$ python -q
>>> import numpy as np
>>> import numpy.linalg as la
>>> np.set_printoptions(precision=2, suppress=True, linewidth=200)
>>> rd = lambda a: np.round(a, 2) + 0
>>> K = np.array([[1.0, 0.9, 0.81, 0.73],
...     [0.9, 1.0, 0.9, 0.81],
...     [0.81, 0.9, 1.0, 0.9],
...     [0.73, 0.81, 0.9, 1.0]])
>>> # equal to its transpose
>>> q, r_ = la.qr(K)
>>> rd(np.abs(np.diag(r_)))
array([1.73, 0.17, 0.16, 0.14])
>>> rd(q @ r_)
array([[1.  , 0.9 , 0.81, 0.73],
       [0.9 , 1.  , 0.9 , 0.81],
       [0.81, 0.9 , 1.  , 0.9 ],
       [0.73, 0.81, 0.9 , 1.  ]])
>>> rd(abs(r_[0, 0])), rd(la.norm(K[:, 0]))
(np.float64(1.73), np.float64(1.73))
>>> q.shape, r_.shape
((4, 4), (4, 4))
>>> np.allclose(r_.T @ r_, K.T @ K)
True
>>> np.trace(q @ q.T)
np.float64(4.0)
>>> rd(r_)
array([[-1.73, -1.8 , -1.78, -1.68],
       [ 0.  , -0.17, -0.27, -0.3 ],
       [ 0.  ,  0.  , -0.16, -0.23],
       [ 0.  ,  0.  ,  0.  ,  0.14]])
>>> rd(q)
array([[-0.58,  0.82,  0.  ,  0.  ],
       [-0.52, -0.37,  0.77,  0.  ],
       [-0.47, -0.33, -0.47, -0.67],
       [-0.42, -0.29, -0.43,  0.74]])
>>> K.reshape(2, -1)
array([[1.  , 0.9 , 0.81, 0.73, 0.9 , 1.  , 0.9 , 0.81],
       [0.81, 0.9 , 1.  , 0.9 , 0.73, 0.81, 0.9 , 1.  ]])
>>> blk = K.reshape(4, 2, -1)
>>> rd(np.einsum("ihd,ihd->ih", blk, blk))
array([[1.81, 1.19],
       [1.81, 1.47],
       [1.47, 1.81],
       [1.19, 1.81]])
>>> np.swapaxes(blk, 1, 2)[1]
array([[0.9 , 0.9 ],
       [1.  , 0.81]])
>>> F = np.vander(np.arange(7) - 4, 4, increasing=True)
>>> F
array([[  1,  -4,  16, -64],
       [  1,  -3,   9, -27],
       [  1,  -2,   4,  -8],
       [  1,  -1,   1,  -1],
       [  1,   0,   0,   0],
       [  1,   1,   1,   1],
       [  1,   2,   4,   8]])
>>> rd(la.norm(F, 2) / la.norm(F))
np.float64(0.99)
>>> [round(float(x), 2) for x in la.svd(F, compute_uv=False)[:3]]
[72.88, 6.9, 2.67]
>>> la.cond(F) > 100
np.False_
>>> round(np.log10(la.cond(F)))
2
